>>> import numpy as np
>>> import numpy.linalg as la
>>> np.set_printoptions(precision=2, suppress=True, linewidth=200, legacy="1.25")
>>> tidy = lambda a: np.round(a, 2) + 0
>>> W0 = np.load("mat.npy")
>>> W0
array([[ 0,  0,  0,  1,  0],
       [ 0, -1, -2,  0,  1],
       [ 0,  2,  2,  0, -2],
       [-1,  0,  0, -2,  0],
       [ 0, -1,  0,  0,  2]])
>>> Y = W0 / la.norm(W0, axis=1, keepdims=True)
>>> C2 = Y @ Y.T
>>> (np.abs(C2) > 0.9).astype(int)
array([[1, 0, 0, 0, 0],
       [0, 1, 1, 0, 0],
       [0, 1, 1, 0, 0],
       [0, 0, 0, 1, 0],
       [0, 0, 0, 0, 1]])
>>> np.argwhere(np.triu(np.abs(C2) > 0.95, 1))
array([], shape=(0, 2), dtype=int64)
>>> tidy(la.norm(Y, axis=1))
array([1., 1., 1., 1., 1.])
>>> tidy(C2)
array([[ 1.  ,  0.  ,  0.  , -0.89,  0.  ],
       [ 0.  ,  1.  , -0.94,  0.  ,  0.55],
       [ 0.  , -0.94,  1.  ,  0.  , -0.77],
       [-0.89,  0.  ,  0.  ,  1.  ,  0.  ],
       [ 0.  ,  0.55, -0.77,  0.  ,  1.  ]])
>>> Y = la.inv(W0)
>>> tidy(la.slogdet(W0)[0])
1.0
>>> tidy(la.inv(Y))
array([[ 0.,  0.,  0.,  1.,  0.],
       [ 0., -1., -2.,  0.,  1.],
       [ 0.,  2.,  2.,  0., -2.],
       [-1.,  0.,  0., -2.,  0.],
       [ 0., -1.,  0.,  0.,  2.]])
>>> Y
array([[-2. , -0. , -0. , -1. , -0. ],
       [ 0. ,  2. ,  2. ,  0. ,  1. ],
       [-0. , -1. , -0.5, -0. , -0. ],
       [ 1. ,  0. ,  0. ,  0. ,  0. ],
       [ 0. ,  1. ,  1. ,  0. ,  1. ]])
>>> np.trace(Y)
0.5
>>> np.allclose(Y, Y.T)
False
>>> tidy(np.abs(la.eigvals(Y)).max())
1.83
>>> tidy(np.sort(np.abs(la.eigvals(Y))))
array([0.52, 0.52, 1.  , 1.  , 1.83])
>>> tidy(la.matrix_power(Y, 4))
array([[ 5.  ,  0.  ,  0.  ,  4.  ,  0.  ],
       [ 0.  ,  9.  , 12.5 ,  0.  , 11.  ],
       [ 0.  , -3.88, -5.44,  0.  , -4.75],
       [-4.  ,  0.  ,  0.  , -3.  ,  0.  ],
       [ 0.  ,  6.25,  8.62,  0.  ,  7.5 ]])
>>> (Y + Y.T) / 2
array([[-2. ,  0. , -0. ,  0. ,  0. ],
       [ 0. ,  2. ,  0.5,  0. ,  1. ],
       [-0. ,  0.5, -0.5,  0. ,  0.5],
       [ 0. ,  0. ,  0. ,  0. ,  0. ],
       [ 0. ,  1. ,  0.5,  0. ,  1. ]])
>>> f = np.array([0, 2, -2, 1, 0, 2, -2, -1])
>>> g = np.array([2, 1, 2, 2, 0, 0])
>>> E = f[:, None] + g[None, :]
>>> E
array([[ 2,  1,  2,  2,  0,  0],
       [ 4,  3,  4,  4,  2,  2],
       [ 0, -1,  0,  0, -2, -2],
       [ 3,  2,  3,  3,  1,  1],
       [ 2,  1,  2,  2,  0,  0],
       [ 4,  3,  4,  4,  2,  2],
       [ 0, -1,  0,  0, -2, -2],
       [ 1,  0,  1,  1, -1, -1]])
>>> np.argsort(-la.norm(E, axis=0).round(6), kind="stable")[:3]
array([0, 2, 3])
>>> la.matrix_rank(E, rtol=0.1)
2
>>> [round(float(x), 2) for x in la.svd(E, compute_uv=False)[:3]]
[13.78, 4.69, 0.0]
>>> f, g = W0[3], W0[1]
>>> f @ f
5
>>> pr = (f @ g) / (f @ f) * f
>>> la.matrix_rank(np.outer(f, g))
1
>>> tidy(la.norm(f + g) ** 2 + la.norm(f - g) ** 2)
22.0
>>> f, g = E[2], E[4]
>>> f @ f
9
>>> f @ g
-1
>>> pr = (f @ g) / (f @ f) * f
>>> tidy(la.norm(f + g) ** 2 + la.norm(f - g) ** 2)
44.0
>>> np.outer(f, g)
array([[ 0,  0,  0,  0,  0,  0],
       [-2, -1, -2, -2,  0,  0],
       [ 0,  0,  0,  0,  0,  0],
       [ 0,  0,  0,  0,  0,  0],
       [-4, -2, -4, -4,  0,  0],
       [-4, -2, -4, -4,  0,  0]])
>>> la.matrix_rank(np.outer(f, g))
1
>>> tidy(pr)
array([0.  , 0.11, 0.  , 0.  , 0.22, 0.22])
>>> (g - pr) @ f
0.0
>>> q = W0.astype(float).copy()
>>> for j in range(5):
...     q[:, j] -= q[:, :j] @ (q[:, :j].T @ q[:, j])
...     q[:, j] /= la.norm(q[:, j])
... 
>>> tidy(q.T @ q)
array([[1., 0., 0., 0., 0.],
       [0., 1., 0., 0., 0.],
       [0., 0., 1., 0., 0.],
       [0., 0., 0., 1., 0.],
       [0., 0., 0., 0., 1.]])
>>> w1 = np.array([[-1, 1, 0, -2],
...     [0, 0, 2, 1],
...     [-2, 2, 1, 1],
...     [2, 0, 0, 2],
...     [-1, 2, -1, 1],
...     [-1, -2, 2, 0]])
>>> c = np.array([1, 0, 0, 0])
>>> act = np.maximum(E @ w1 + c, 0)
>>> la.matrix_rank(act)
3
>>> (act > 0).astype(int)
array([[0, 1, 1, 1],
       [0, 1, 1, 1],
       [1, 0, 0, 0],
       [0, 1, 1, 1],
       [0, 1, 1, 1],
       [0, 1, 1, 1],
       [1, 0, 0, 0],
       [1, 1, 0, 0]])
>>> act
array([[ 0,  6,  4,  3],
       [ 0, 12, 12,  9],
       [ 5,  0,  0,  0],
       [ 0,  9,  8,  6],
       [ 0,  6,  4,  3],
       [ 0, 12, 12,  9],
       [ 5,  0,  0,  0],
       [ 2,  3,  0,  0]])
>>> tidy((act > 0).mean(axis=0))
array([0.38, 0.75, 0.62, 0.62])
>>> C = np.array([[0, 1], [-3, 2], [-3, -3], [1, -2]])
>>> (act @ C).round(6).argmax(axis=1)
array([1, 1, 1, 1, 1, 1, 1, 1])
>>> m1 = np.load("case2.npy")
>>> m1
array([[0, 1, 1, 0, 0, 0, 0, 1],
       [1, 0, 1, 1, 0, 0, 0, 0],
       [1, 1, 0, 0, 0, 0, 0, 1],
       [0, 1, 0, 0, 1, 0, 0, 0],
       [0, 0, 0, 1, 0, 0, 1, 0],
       [0, 0, 0, 0, 0, 0, 0, 0],
       [0, 0, 0, 0, 1, 0, 0, 0],
       [1, 0, 1, 0, 0, 0, 0, 0]])
>>> w, V = la.eigh(m1)
>>> tidy(V.T @ m1 @ V)
array([[-1.91,  0.  ,  0.  ,  0.  ,  0.  ,  0.  ,  0.  ,  0.  ],
       [ 0.  , -1.29,  0.  ,  0.  ,  0.  ,  0.  ,  0.  ,  0.  ],
       [ 0.  ,  0.  , -1.  ,  0.  ,  0.  ,  0.  ,  0.  ,  0.  ],
       [ 0.  ,  0.  ,  0.  , -0.43,  0.  ,  0.  ,  0.  ,  0.  ],
       [ 0.  ,  0.  ,  0.  ,  0.  ,  0.  ,  0.  ,  0.  ,  0.  ],
       [ 0.  ,  0.  ,  0.  ,  0.  ,  0.  ,  0.48,  0.  ,  0.  ],
       [ 0.  ,  0.  ,  0.  ,  0.  ,  0.  ,  0.  ,  1.49,  0.  ],
       [ 0.  ,  0.  ,  0.  ,  0.  ,  0.  ,  0.  ,  0.  ,  2.66]])
>>> tidy(np.abs(V[:, -1]))
array([0.53, 0.48, 0.53, 0.22, 0.09, 0.  , 0.04, 0.4 ])
>>> tidy(la.svd(m1, compute_uv=False))
array([2.66, 1.91, 1.49, 1.29, 1.  , 0.48, 0.43, 0.  ])
>>> tidy(la.eigvalsh(m1 + 2 * np.eye(8)))
array([0.09, 0.71, 1.  , 1.57, 2.  , 2.48, 3.49, 4.66])
>>> tidy(w.sum()), np.trace(m1)
(0.0, 0)
>>> np.abs(V[:, -1]).round(6).argmax()
0
>>> (w > 1e-8).sum(), (w < -1e-8).sum()
(3, 4)
